>>> import numpy as np
>>> np.set_printoptions(suppress=True, linewidth=160)
>>> data = np.load("a.npy")
>>> data.round(3)
array([[ 6.337, -0.324,  6.972,  3.337],
       [ 6.026,  0.363, -3.43 ,  7.197],
       [ 4.533,  0.49 , -5.838,  6.717],
       [-2.576,  0.58 , -9.553,  1.331],
       [ 4.721, -0.478,  8.738,  1.068],
       [ 4.553,  0.489, -5.813,  6.726],
       [ 6.043, -0.361,  7.423,  2.872],
       [ 7.442,  0.002,  2.446,  6.215],
       [-3.428,  0.548, -9.368,  0.433],
       [-6.228,  0.338, -7.149, -3.161],
       [ 6.666,  0.275, -1.898,  7.203],
       [-2.68 , -0.576,  7.752, -5.691],
       [-7.099,  0.185, -5.146, -4.804],
       [-6.964,  0.218, -5.589, -4.496],
       [ 7.436,  0.026,  2.093,  6.351],
       [ 0.668,  0.615, -9.007,  4.248],
       [-2.839, -0.571,  7.62 , -5.792],
       [-5.205, -0.442,  4.889, -6.987],
       [ 6.744,  0.261, -1.671,  7.187],
       [ 1.65 , -0.602,  9.586, -2.239],
       [ 6.442, -0.309,  6.788,  3.512],
       [ 1.115,  0.611, -8.791,  4.594],
       [-3.866,  0.528, -9.207, -0.054],
       [-0.249,  0.617, -9.345,  3.497],
       [ 6.625,  0.281, -2.013,  7.209]])
>>> # null space of dimension 2
>>> np.round(data @ np.linalg.pinv(data) @ data, 3)
array([[ 6.337, -0.324,  6.972,  3.337],
       [ 6.026,  0.363, -3.43 ,  7.197],
       [ 4.533,  0.49 , -5.838,  6.717],
       [-2.576,  0.58 , -9.553,  1.331],
       [ 4.721, -0.478,  8.738,  1.068],
       [ 4.553,  0.489, -5.813,  6.726],
       [ 6.043, -0.361,  7.423,  2.872],
       [ 7.442,  0.002,  2.446,  6.215],
       [-3.428,  0.548, -9.368,  0.433],
       [-6.228,  0.338, -7.149, -3.161],
       [ 6.666,  0.275, -1.898,  7.203],
       [-2.68 , -0.576,  7.752, -5.691],
       [-7.099,  0.185, -5.146, -4.804],
       [-6.964,  0.218, -5.589, -4.496],
       [ 7.436,  0.026,  2.093,  6.351],
       [ 0.668,  0.615, -9.007,  4.248],
       [-2.839, -0.571,  7.62 , -5.792],
       [-5.205, -0.442,  4.889, -6.987],
       [ 6.744,  0.261, -1.671,  7.187],
       [ 1.65 , -0.602,  9.586, -2.239],
       [ 6.442, -0.309,  6.788,  3.512],
       [ 1.115,  0.611, -8.791,  4.594],
       [-3.866,  0.528, -9.207, -0.054],
       [-0.249,  0.617, -9.345,  3.497],
       [ 6.625,  0.281, -2.013,  7.209]])
>>> np.linalg.lstsq(data[:-1].T, data[-1])[2]
np.int32(2)
>>> r0, r1 = data[17], data[3]
>>> np.round(r0 @ r1, 3)
np.float64(-42.848)
>>> pr = (r0 @ r1) / (r0 @ r0) * r0
>>> round(float((r1 - pr) @ r0), 3)
-0.0
>>> np.round(r1 - pr, 3)
array([-4.806,  0.39 , -7.458, -1.663])
>>> Uu, sv, Vh = np.linalg.svd(data)
>>> np.argmax(sv[:-1] / (sv[1:] + 1e-6)) + 1
np.int64(2)
>>> Y = Uu[:, :2] @ np.diag(sv[:2]) @ Vh[:2]
>>> round(float(np.abs(data - Y).max()), 3)
0.0
>>> round(float(np.linalg.norm(data - Y) / np.linalg.norm(data)), 3)
0.0
>>> J = np.loadtxt("x.csv", delimiter=",")
>>> J
array([[ -9.183,  -4.703,  10.437,  -0.365],
       [  6.304,   4.335,   5.461,  -4.035],
       [  5.101,   3.441,   4.798,  -2.814],
       [  5.426,   4.966,   7.139,  -3.837],
       [-10.953,  -4.748,   8.625,   0.539],
       [  7.315,   5.783,   5.225,  -4.564],
       [-10.126,  -2.336,  10.403,  -1.395],
       [ -9.841,  -4.485,   9.322,  -0.791],
       [  6.047,   4.847,   5.833,  -3.757],
       [  6.562,   4.174,   4.705,  -5.58 ],
       [  7.174,   3.365,   7.179,  -3.454],
       [  7.339,   4.285,   5.116,  -4.802],
       [  6.237,   5.209,   4.588,  -1.937],
       [  5.309,   5.5  ,   5.84 ,  -4.074],
       [ -9.978,  -4.825,  10.661,   0.307],
       [  8.451,   4.371,   4.868,  -3.31 ],
       [ -9.083,  -5.427,   9.619,  -0.68 ],
       [-10.628,  -5.338,  10.606,   2.057],
       [  5.85 ,   3.389,   5.373,  -4.905],
       [  6.109,   4.158,   4.789,  -2.832],
       [  5.228,   1.883,   5.939,  -2.803],
       [  7.834,   5.757,   3.05 ,  -3.541],
       [ -7.972,  -3.537,  10.993,   2.138],
       [  4.769,   3.543,   5.871,  -3.11 ],
       [-10.804,  -3.367,   8.99 ,  -0.515],
       [-10.648,  -4.749,   9.209,   1.171],
       [-10.761,  -2.772,   7.704,   0.669],
       [ -8.58 ,  -5.063,   9.302,   0.452],
       [ -9.458,  -3.812,   8.429,  -0.935],
       [ -9.722,  -4.906,   9.397,   1.157],
       [  3.732,   5.014,   5.633,  -4.696],
       [ -9.341,  -4.554,   9.934,   0.091],
       [  6.162,   5.579,   3.867,  -5.776],
       [-10.113,  -2.351,  10.018,   0.   ]])
>>> np.round(np.linalg.svd(J, compute_uv=False), 3)
array([59.083, 41.074,  6.494,  4.838])
>>> np.linalg.matrix_rank(J)
np.int64(4)
>>> np.unravel_index(np.abs(J).argmax(), J.shape)
(np.int64(22), np.int64(2))
>>> np.round(J.sum(axis=0), 3)
array([-46.242,  12.626, 248.923, -65.927])
>>> np.abs(J).max()
np.float64(10.993)
>>> round(float(np.linalg.norm(J)), 3)
72.411
>>> np.round(J.mean(axis=0), 3)
array([-1.36 ,  0.371,  7.321, -1.939])
>>> Y = np.c_[J[:, :3] @ np.array([[3, 2, -1], [-2, -2, 3], [-3, -3, -3]]), np.array([1, 1, 2, 0, 1, 1, 2, 1, 1, 1, 1, 0, 1, 2, 0, 0, 0, 2, 1, 2, 1, 1, 0, 1, 1, 1, 2, 1, 0, 0, 0, 2, 2, 2])]
>>> Y.round(3)
array([[-49.454, -40.271, -36.237,   1.   ],
       [ -6.141, -12.445,  -9.682,   1.   ],
       [ -5.973, -11.074,  -9.172,   2.   ],
       [-15.071, -20.497, -11.945,   0.   ],
       [-49.238, -38.285, -29.166,   1.   ],
       [ -5.296, -12.611,  -5.641,   1.   ],
       [-56.915, -46.789, -28.091,   2.   ],
       [-48.519, -38.678, -31.58 ,   1.   ],
       [ -9.052, -15.099,  -9.005,   1.   ],
       [ -2.777,  -9.339,  -8.155,   1.   ],
       [ -6.745, -13.919, -18.616,   1.   ],
       [ -1.901,  -9.24 ,  -9.832,   0.   ],
       [ -5.471, -11.708,  -4.374,   1.   ],
       [-12.593, -17.902,  -6.329,   2.   ],
       [-52.267, -42.289, -36.48 ,   0.   ],
       [  2.007,  -6.444,  -9.942,   0.   ],
       [-45.252, -36.169, -36.055,   0.   ],
       [-53.026, -42.398, -37.204,   2.   ],
       [ -5.347, -11.197, -11.802,   1.   ],
       [ -4.356, -10.465,  -8.002,   2.   ],
       [ -5.899, -11.127, -17.396,   1.   ],
       [  2.838,  -4.996,   0.287,   1.   ],
       [-49.821, -41.849, -35.618,   0.   ],
       [-10.392, -15.161, -11.753,   1.   ],
       [-52.648, -41.844, -26.267,   1.   ],
       [-50.073, -39.425, -31.226,   1.   ],
       [-49.851, -39.09 , -20.667,   2.   ],
       [-43.52 , -34.94 , -34.515,   1.   ],
       [-46.037, -36.579, -27.265,   0.   ],
       [-47.545, -37.823, -33.187,   0.   ],
       [-15.731, -19.463,  -5.589,   0.   ],
       [-48.717, -39.376, -34.123,   2.   ],
       [ -4.273, -10.435,  -1.026,   2.   ],
       [-55.691, -45.578, -26.994,   2.   ]])
>>> np.round(np.linalg.norm(np.linalg.qr(J)[0].T @ Y, axis=0) ** 2 / ((Y ** 2).sum(axis=0) + 1e-12), 3)
array([1.   , 1.   , 1.   , 0.673])
>>> np.round(np.linalg.norm(Y - J @ np.linalg.lstsq(J, Y)[0], axis=0), 3) + 0
array([0.   , 0.   , 0.   , 4.121])
>>> cen = J - J.mean(axis=0)
>>> vecs = np.linalg.svd(cen)[2][:2]
>>> Y = cen - cen @ vecs.T @ vecs
>>> np.round(Y.std(axis=0), 3)
array([0.147, 0.6  , 0.775, 0.667])
>>> np.linalg.norm(Y, axis=1).round(6).argmax()
np.int64(12)
>>> np.round(np.diag(vecs.T @ vecs), 3)
array([0.969, 0.458, 0.172, 0.4  ])
>>> hat = J @ np.linalg.solve(J.T @ J, J.T)
>>> np.round(np.linalg.eigvalsh(hat), 3) + 0
array([0., 0., 0., 0., 0., 0., 0., 0., 0., 0., 0., 0., 0., 0., 0., 0., 0., 0., 0., 0., 0., 0., 0., 0., 0., 0., 0., 0., 0., 0., 1., 1., 1., 1.])
>>> cent = J[[3, 13]].astype(float)
>>> for _ in range(4):
...     idx = np.linalg.norm(J[:, None] - cent, axis=-1).argmin(axis=1)
...     cent = np.array([J[idx == j].mean(axis=0) for j in range(2)])
... 
>>> idx
array([0, 1, 1, 1, 0, 1, 0, 0, 1, 1, 1, 1, 1, 1, 0, 1, 0, 0, 1, 1, 1, 1, 0, 1, 0, 0, 0, 0, 0, 0, 1, 0, 1, 0])
>>> np.abs(cent[1] - cent[0]).argmax()
np.int64(0)
>>> np.round(cent[1] - cent[0], 3)
array([15.988,  8.608, -4.31 , -4.123])
>>> X = np.load("mat.npy")
>>> X
array([[ 80.84 , 160.618,  99.13 ,  97.367,  19.899, 138.127, 100.083,  21.536, 158.48 ,  19.582,  -0.727,  39.59 ],
       [ 81.099, 158.576,  99.063, 100.342,  17.672, 141.365,  98.189,  21.055, 159.861,  19.438,   0.568,  37.665],
       [ 80.329, 160.82 , 100.151,  99.718,  19.768, 141.221, 100.352,  20.072, 159.485,  20.198,   0.387,  39.96 ],
       [ 81.824, 162.685,  99.986, 101.095,  19.652, 139.452, 100.744,  20.667, 160.441,  20.177,   1.774,  39.383],
       [ 81.693, 159.569,  99.568, 100.892,  21.967, 140.358,  99.698,  19.903, 160.244,  20.809,  -0.485,  39.249],
       [ 80.242, 160.686, 100.306, 100.128,  21.376, 139.913,  98.534,  21.103, 159.829,  20.91 ,  -2.364,  39.249],
       [ 81.23 , 160.51 ,  99.956, 100.968,  19.821, 140.505, 100.617,  19.984, 158.462,  19.916,   0.39 ,  40.742],
       [ 81.697, 158.724,  98.578,  98.952,  19.403, 138.746, 101.003,  21.364, 160.345,  19.098,   0.65 ,  40.097],
       [ 82.172, 161.279,  99.462, 101.063,  19.018, 141.2  ,  99.775,  19.226, 161.746,  20.494,   0.349,  39.402],
       [ 79.785, 159.711,  98.087, 101.026,  18.381, 139.392, 100.463,  20.62 , 159.468,  18.508,   0.197,  39.505],
       [ 79.617, 160.036, 100.802,  99.937,  20.615, 139.307,  99.785,  20.065, 158.79 ,  18.83 ,  -0.375,  39.572],
       [ 79.265, 161.197, 100.793, 101.077,  18.628, 139.897, 101.271,  19.245, 160.424,  20.262,  -1.106,  40.891],
       [ 80.833, 161.5  ,  99.7  ,  99.877,  18.439, 141.3  , 100.362,  19.199, 159.503,  21.015,   2.043,  41.063],
       [ 79.244, 160.67 ,  98.356, 100.875,  21.016, 140.329, 100.275,  19.572, 161.509,  19.988,   0.684,  40.526],
       [ 79.319, 158.694,  98.838, 100.048,  20.398, 140.19 , 101.509,  19.088, 160.364,  17.949,   0.011,  40.408],
       [ 79.259, 160.925,  99.4  ,  99.694,  19.551, 142.314,  99.827,  20.925, 160.15 ,  20.66 ,  -0.501,  39.303],
       [ 80.437, 161.856, 101.811, 100.314,  19.133, 140.394, 100.971,  20.858, 158.554,  18.733,  -0.172,  41.361],
       [ 77.668, 160.457, 100.791,  98.661,  20.405, 140.688, 100.126,  19.248, 160.914,  19.511,  -1.58 ,  40.985],
       [ 79.315, 161.009,  99.181,  99.062,  19.371, 140.227,  99.233,  19.939, 159.338,  21.203,   0.806,  41.27 ],
       [ 79.751, 161.508,  99.033,  99.311,  20.088, 141.345, 101.236,  20.625, 162.345,  19.982,   0.458,  39.799],
       [ 80.957, 159.797,  98.346, 101.65 ,  20.137, 137.949,  99.534,  20.254, 160.65 ,  19.941,  -1.059,  38.429],
       [ 80.712, 161.369,  99.621, 102.27 ,  20.944, 138.75 , 100.719,  19.149, 159.742,  19.836,  -1.064,  40.079],
       [ 77.862, 161.475, 100.046,  97.993,  18.375, 140.184,  99.213,  18.369, 161.048,  19.546,   1.092,  40.349],
       [ 79.663, 162.11 ,  97.808, 101.975,  22.563, 140.307,  99.406,  21.074, 160.395,  20.315,   0.483,  39.686],
       [ 79.27 , 160.415,  98.954,  98.378,  19.875, 139.164,  99.115,  19.983, 160.595,  19.514,   0.665,  40.466],
       [ 78.834, 160.119, 100.22 , 100.349,  21.311, 139.972, 101.578,  20.111, 159.55 ,  19.013,  -0.575,  39.797],
       [ 79.52 , 159.122, 100.353, 100.886,  20.265, 139.736, 101.274,  20.583, 158.674,  18.094,  -1.389,  40.203],
       [ 82.381, 160.775, 100.175,  98.859,  21.624, 139.358,  99.122,  18.395, 160.649,  19.904,   0.578,  39.612],
       [ 78.55 , 162.652, 100.939, 100.082,  19.59 , 138.688, 101.624,  20.259, 160.76 ,  20.41 ,   0.661,  41.747],
       [ 80.325, 160.101, 100.832, 100.527,  18.315, 140.585, 100.111,  20.149, 159.402,  20.997,  -1.009,  40.885],
       [ 80.484, 158.734, 102.833,  99.689,  20.597, 140.667,  99.844,  19.978, 160.789,  19.979,  -0.156,  41.187],
       [ 79.979, 158.625,  98.225, 101.005,  20.676, 140.037, 102.089,  19.741, 161.12 ,  21.832,  -1.971,  40.475],
       [ 78.701, 160.594, 101.045, 101.095,  23.139, 140.713,  99.984,  20.503, 160.621,  20.468,   0.257,  40.031],
       [ 80.856, 162.952, 100.648, 101.205,  19.498, 141.82 , 100.221,  18.601, 159.367,  19.561,  -0.636,  39.941],
       [ 80.969, 161.701, 100.519,  98.885,  18.476, 139.485, 100.281,  17.79 , 158.418,  20.257,  -0.811,  41.939],
       [ 79.861, 159.684, 100.079, 100.374,  19.912, 139.802,  99.277,  20.89 , 158.724,  20.299,  -0.391,  38.668],
       [ 80.644, 158.814, 100.881,  98.923,  20.051, 139.431,  98.731,  20.697, 160.595,  20.523,   1.364,  39.679],
       [ 79.913, 159.421, 101.85 , 100.501,  20.375, 138.948,  99.176,  19.915, 160.262,  21.   ,   0.398,  39.321],
       [ 79.807, 159.464, 101.852,  99.106,  18.463, 139.827, 100.108,  21.206, 159.61 ,  19.155,  -0.696,  39.451]])
>>> Uu, sv, Vh = np.linalg.svd(X, full_matrices=False)
>>> sv.round(3)
array([2073.511,    9.03 ,    8.031,    7.396,    7.072,    6.619,    5.875,    5.61 ,    4.855,    4.57 ,    4.47 ,    2.435])
>>> Uu.shape, sv.shape, Vh.shape
((39, 12), (12,), (12, 12))
>>> np.round(Vh @ Vh.T, 3) + 0
array([[1., 0., 0., 0., 0., 0., 0., 0., 0., 0., 0., 0.],
       [0., 1., 0., 0., 0., 0., 0., 0., 0., 0., 0., 0.],
       [0., 0., 1., 0., 0., 0., 0., 0., 0., 0., 0., 0.],
       [0., 0., 0., 1., 0., 0., 0., 0., 0., 0., 0., 0.],
       [0., 0., 0., 0., 1., 0., 0., 0., 0., 0., 0., 0.],
       [0., 0., 0., 0., 0., 1., 0., 0., 0., 0., 0., 0.],
       [0., 0., 0., 0., 0., 0., 1., 0., 0., 0., 0., 0.],
       [0., 0., 0., 0., 0., 0., 0., 1., 0., 0., 0., 0.],
       [0., 0., 0., 0., 0., 0., 0., 0., 1., 0., 0., 0.],
       [0., 0., 0., 0., 0., 0., 0., 0., 0., 1., 0., 0.],
       [0., 0., 0., 0., 0., 0., 0., 0., 0., 0., 1., 0.],
       [0., 0., 0., 0., 0., 0., 0., 0., 0., 0., 0., 1.]])
>>> np.abs(Uu[:, 0]).round(6).argmax()
np.int64(33)
>>> (sv > 1e-8).sum()
np.int64(12)
